% python3 -q
>>> import numpy as np
>>> import numpy.linalg as la
>>> np.set_printoptions(precision=3, suppress=True, linewidth=140, floatmode="fixed")
>>> def tidy(a):
...     return np.round(a, 3) + 0
... 
>>> A2 = np.array([[1, 0, 3, 1], [0, 1, -3, 3], [3, 1, 1, 1]])
>>> feats = np.block([[np.zeros((3, 3)), A2], [A2.T, np.zeros((4, 4))]])
>>> feats
array([[ 0.000,  0.000,  0.000,  1.000,  0.000,  3.000,  1.000],
       [ 0.000,  0.000,  0.000,  0.000,  1.000, -3.000,  3.000],
       [ 0.000,  0.000,  0.000,  3.000,  1.000,  1.000,  1.000],
       [ 1.000,  0.000,  3.000,  0.000,  0.000,  0.000,  0.000],
       [ 0.000,  1.000,  1.000,  0.000,  0.000,  0.000,  0.000],
       [ 3.000, -3.000,  1.000,  0.000,  0.000,  0.000,  0.000],
       [ 1.000,  3.000,  1.000,  0.000,  0.000,  0.000,  0.000]])
>>> np.argsort(-la.norm(feats, axis=0).round(6), kind="stable")[:3]
array([1, 5, 2])
>>> tidy(la.norm(feats, 2) / la.norm(feats))
np.float64(0.523)
>>> print(la.cond(feats) > 100)
True
>>> [round(float(x), 3) for x in la.svd(feats, compute_uv=False)[:3]]
[4.79, 4.79, 4.03]
>>> print(np.diff(feats, axis=0))
[[ 0.000  0.000  0.000 -1.000  1.000 -6.000  2.000]
 [ 0.000  0.000  0.000  3.000  0.000  4.000 -2.000]
 [ 1.000  0.000  3.000 -3.000 -1.000 -1.000 -1.000]
 [-1.000  1.000 -2.000  0.000  0.000  0.000  0.000]
 [ 3.000 -4.000  0.000  0.000  0.000  0.000  0.000]
 [-2.000  6.000  0.000  0.000  0.000  0.000  0.000]]
>>> feats[7]
Traceback (most recent call last):
  File "<python-input-12>", line 1, in <module>
    feats[7]
    ~~~~~^^^
IndexError: index 7 is out of bounds for axis 0 with size 7
>>> np.unravel_index(np.abs(feats).argmax(), feats.shape)
(np.int64(0), np.int64(5))
>>> np.count_nonzero(feats)
np.int64(20)
>>> tidy(la.norm(feats))
np.float64(9.165)
>>> np.abs(feats).max()
np.float64(3.0)
>>> feats.sum(axis=1)
array([5.000, 1.000, 6.000, 4.000, 2.000, 1.000, 5.000])
>>> print(la.matrix_rank(feats))
6
>>> J = np.loadtxt("data.csv", delimiter=",")
>>> tidy(J)
array([[ 1.628,  0.075,  0.153,  0.101, -0.296, -0.106, -0.127,  0.282],
       [ 0.075,  0.884, -0.238,  0.307, -0.110, -0.501,  0.476,  0.047],
       [ 0.153, -0.238,  1.584, -0.079,  0.300, -0.309, -0.080,  0.136],
       [ 0.101,  0.307, -0.079,  1.671,  0.059, -0.255, -0.042, -0.200],
       [-0.296, -0.110,  0.300,  0.059,  1.488, -0.282,  0.214, -0.047],
       [-0.106, -0.501, -0.309, -0.255, -0.282,  0.766,  0.263, -0.025],
       [-0.127,  0.476, -0.080, -0.042,  0.214,  0.263,  1.532,  0.334],
       [ 0.282,  0.047,  0.136, -0.200, -0.047, -0.025,  0.334,  1.447]])
>>> # symmetric, so the eigenvalues are real
>>> la.lstsq(J[:-1].T, J[-1])[2]
np.int32(7)
>>> left, sig, VT = la.svd(J)
>>> evecs = VT[:(sig > 1e-8).sum()]
>>> rng = np.random.default_rng(78833)
>>> vec = J[6] + -1 * J[4] + rng.integers(2) * np.eye(8)[1]
>>> tidy(vec)
array([ 0.169,  0.586, -0.380, -0.101, -1.274,  0.546,  1.319,  0.381])
>>> la.matrix_rank(np.vstack([J, vec]))
np.int64(7)
>>> tidy(la.norm(vec - evecs.T @ evecs @ vec))
np.float64(0.0)
>>> tidy(np.diag(evecs.T @ evecs))
array([1.000, 0.611, 0.973, 1.000, 0.965, 0.569, 0.886, 0.997])
>>> np.allclose(evecs.T @ evecs @ vec, vec)
True
>>> rank = la.matrix_rank(J)
>>> rank
np.int64(7)
>>> ns = la.svd(J)[2][rank:].T
>>> [int(la.matrix_rank(np.delete(J, i, axis=0))) for i in range(8)]
[7, 7, 7, 7, 7, 7, 7, 7]
>>> np.allclose(J @ ns, 0)
True
>>> tidy(ns[:, 0] / ns[np.abs(ns[:, 0]).round(6).argmax(), 0])
array([-0.004,  0.950,  0.249, -0.023,  0.287,  1.000, -0.514,  0.089])
>>> ns.shape
(8, 1)
>>> print([int(la.matrix_rank(J[:, :j + 1])) for j in range(8)])
[1, 2, 3, 4, 5, 6, 7, 7]
>>> la.matrix_rank(J.T @ J), la.matrix_rank(J @ J.T)
(np.int64(7), np.int64(7))
>>> evals, evecs = la.eigh(feats)
>>> vec = np.array([7, -5, 7, 8, -1, -4, 2])
>>> vec @ feats @ vec
np.float64(96.0)
>>> print(tidy(la.eigvalsh(feats[1:, 1:])))
[-4.375 -3.444  0.000  0.000  3.444  4.375]
>>> np.abs(feats).sum(axis=1).max(), tidy(np.abs(evals).max())
(np.float64(7.0), np.float64(4.79))
>>> tidy(vec @ feats @ vec / (vec @ vec)), tidy(evals[0]), tidy(evals[-1])
(np.float64(0.462), np.float64(-4.79), np.float64(4.79))
>>> K = np.load("case10.npy")
>>> tidy(K)
array([[-0.503, -0.133, -0.560,  0.645],
       [ 0.718, -0.603, -0.128,  0.324],
       [ 0.431,  0.588, -0.673, -0.127],
       [ 0.215,  0.523,  0.466,  0.680]])
>>> # orthonormal columns
>>> vec = np.array([-3, 2, -2, 1])
>>> rhs = K @ vec
>>> print(tidy(rhs))
[ 3.007 -2.779  1.102  0.147]
>>> tidy(la.solve(K, 4 * rhs))
array([-12.000,   8.000,  -8.000,   4.000])
>>> arr = np.loadtxt("test2.csv", delimiter=",")
>>> tidy(arr)
array([[ 0.048, -0.126,  0.029,  0.074,  0.087,  0.032,  0.042, -0.114],
       [-0.126,  0.507, -0.079, -0.089, -0.341, -0.179, -0.267,  0.002],
       [ 0.029, -0.079,  0.219,  0.199, -0.151,  0.318, -0.019, -0.005],
       [ 0.074, -0.089,  0.199,  0.298, -0.090,  0.221, -0.065, -0.308],
       [ 0.087, -0.341, -0.151, -0.090,  0.441, -0.186,  0.224, -0.083],
       [ 0.032, -0.179,  0.318,  0.221, -0.186,  0.513,  0.043,  0.173],
       [ 0.042, -0.267, -0.019, -0.065,  0.224,  0.043,  0.187,  0.149],
       [-0.114,  0.002, -0.005, -0.308, -0.083,  0.173,  0.149,  0.787]])
>>> # a projection of rank 3
>>> left, sig = la.svd(arr)
Traceback (most recent call last):
  File "<python-input-57>", line 1, in <module>
    left, sig = la.svd(arr)
    ^^^^^^^^^
ValueError: too many values to unpack (expected 2)
>>> left, sig, VT = la.svd(arr, full_matrices=False)
>>> tidy(left.T @ arr @ VT.T)
array([[1.000, 0.000, 0.000, 0.000, 0.000, 0.000, 0.000, 0.000],
       [0.000, 1.000, 0.000, 0.000, 0.000, 0.000, 0.000, 0.000],
       [0.000, 0.000, 1.000, 0.000, 0.000, 0.000, 0.000, 0.000],
       [0.000, 0.000, 0.000, 0.000, 0.000, 0.000, 0.000, 0.000],
       [0.000, 0.000, 0.000, 0.000, 0.000, 0.000, 0.000, 0.000],
       [0.000, 0.000, 0.000, 0.000, 0.000, 0.000, 0.000, 0.000],
       [0.000, 0.000, 0.000, 0.000, 0.000, 0.000, 0.000, 0.000],
       [0.000, 0.000, 0.000, 0.000, 0.000, 0.000, 0.000, 0.000]])
>>> tidy(np.sqrt((sig ** 2).sum())), tidy(la.norm(arr))
(np.float64(1.732), np.float64(1.732))
>>> tidy(np.cumsum(sig ** 2) / np.sum(sig ** 2))
array([0.333, 0.667, 1.000, 1.000, 1.000, 1.000, 1.000, 1.000])
>>> print(tidy(left.T @ left))
[[1.000 0.000 0.000 0.000 0.000 0.000 0.000 0.000]
 [0.000 1.000 0.000 0.000 0.000 0.000 0.000 0.000]
 [0.000 0.000 1.000 0.000 0.000 0.000 0.000 0.000]
 [0.000 0.000 0.000 1.000 0.000 0.000 0.000 0.000]
 [0.000 0.000 0.000 0.000 1.000 0.000 0.000 0.000]
 [0.000 0.000 0.000 0.000 0.000 1.000 0.000 0.000]
 [0.000 0.000 0.000 0.000 0.000 0.000 1.000 0.000]
 [0.000 0.000 0.000 0.000 0.000 0.000 0.000 1.000]]
>>> np.allclose(left * sig @ VT, arr)
True
>>> print(tidy(VT @ VT.T))
[[1.000 0.000 0.000 0.000 0.000 0.000 0.000 0.000]
 [0.000 1.000 0.000 0.000 0.000 0.000 0.000 0.000]
 [0.000 0.000 1.000 0.000 0.000 0.000 0.000 0.000]
 [0.000 0.000 0.000 1.000 0.000 0.000 0.000 0.000]
 [0.000 0.000 0.000 0.000 1.000 0.000 0.000 0.000]
 [0.000 0.000 0.000 0.000 0.000 1.000 0.000 0.000]
 [0.000 0.000 0.000 0.000 0.000 0.000 1.000 0.000]
 [0.000 0.000 0.000 0.000 0.000 0.000 0.000 1.000]]
>>> print((sig > 1e-8).sum())
3
>>> tidy(sig / sig[0])
array([1.000, 1.000, 1.000, 0.000, 0.000, 0.000, 0.000, 0.000])
>>> M = np.load("w.npy")
>>> print(M)
[[-1.000  1.000  0.000  0.000  0.000  0.000]
 [ 0.000 -1.000  1.000  0.000  0.000  0.000]
 [ 0.000  0.000 -1.000  1.000  0.000  0.000]
 [ 0.000  0.000  0.000 -1.000  1.000  0.000]
 [ 0.000  0.000  0.000  0.000 -1.000  1.000]
 [ 0.000  0.000  0.000  0.000  0.000 -1.000]]
>>> labels = rng.permutation(6)
>>> labels
array([2, 0, 4, 1, 3, 5])
>>> A2 = M[labels][:, labels]
>>> print(tidy(la.det(A2)), tidy(la.det(M[labels])))
1.0 1.0
>>> print(np.trace(A2))
-6.0
>>> np.allclose(A2, M)
False
>>> np.diag(A2)
array([-1.000, -1.000, -1.000, -1.000, -1.000, -1.000])
>>> (M - M.T) / 2
array([[ 0.000,  0.500,  0.000,  0.000,  0.000,  0.000],
       [-0.500,  0.000,  0.500,  0.000,  0.000,  0.000],
       [ 0.000, -0.500,  0.000,  0.500,  0.000,  0.000],
       [ 0.000,  0.000, -0.500,  0.000,  0.500,  0.000],
       [ 0.000,  0.000,  0.000, -0.500,  0.000,  0.500],
       [ 0.000,  0.000,  0.000,  0.000, -0.500,  0.000]])
>>> np.trace(M)
np.float64(-6.0)
>>> la.determinant(M)
Traceback (most recent call last):
  File "<python-input-78>", line 1, in <module>
    la.determinant(M)
    ^^^^^^^^^^^^^^
AttributeError: module 'numpy.linalg' has no attribute 'determinant'
>>> np.allclose(M, M.T)
False
>>> M.inv()
Traceback (most recent call last):
  File "<python-input-80>", line 1, in <module>
    M.inv()
    ^^^^^
AttributeError: 'numpy.ndarray' object has no attribute 'inv'
>>> print(np.allclose(M @ M.T, M.T @ M))
False
>>> [int(la.matrix_rank(la.matrix_power(M, p))) for p in range(1, 7)]
[6, 6, 6, 6, 6, 6]
>>> print(np.prod(np.diag(M)), tidy(la.det(M)))
1.0 1.0
>>> tidy(np.sort(la.eigvals(M)))
array([-1.000, -1.000, -1.000, -1.000, -1.000, -1.000])
>>> Q, Rm = la.qr(M)
>>> np.abs(np.diag(Rm))
array([1.000, 1.000, 1.000, 1.000, 1.000, 1.000])
>>> np.allclose(Rm.T @ Rm, M.T @ M)
True
>>> print(Q)
[[ 1.000  0.000  0.000  0.000  0.000  0.000]
 [-0.000  1.000  0.000  0.000  0.000  0.000]
 [-0.000 -0.000  1.000  0.000  0.000  0.000]
 [-0.000 -0.000 -0.000  1.000  0.000  0.000]
 [-0.000 -0.000 -0.000 -0.000  1.000  0.000]
 [-0.000 -0.000 -0.000 -0.000 -0.000  1.000]]
>>> Q.T @ Q
array([[1.000, 0.000, 0.000, 0.000, 0.000, 0.000],
       [0.000, 1.000, 0.000, 0.000, 0.000, 0.000],
       [0.000, 0.000, 1.000, 0.000, 0.000, 0.000],
       [0.000, 0.000, 0.000, 1.000, 0.000, 0.000],
       [0.000, 0.000, 0.000, 0.000, 1.000, 0.000],
       [0.000, 0.000, 0.000, 0.000, 0.000, 1.000]])
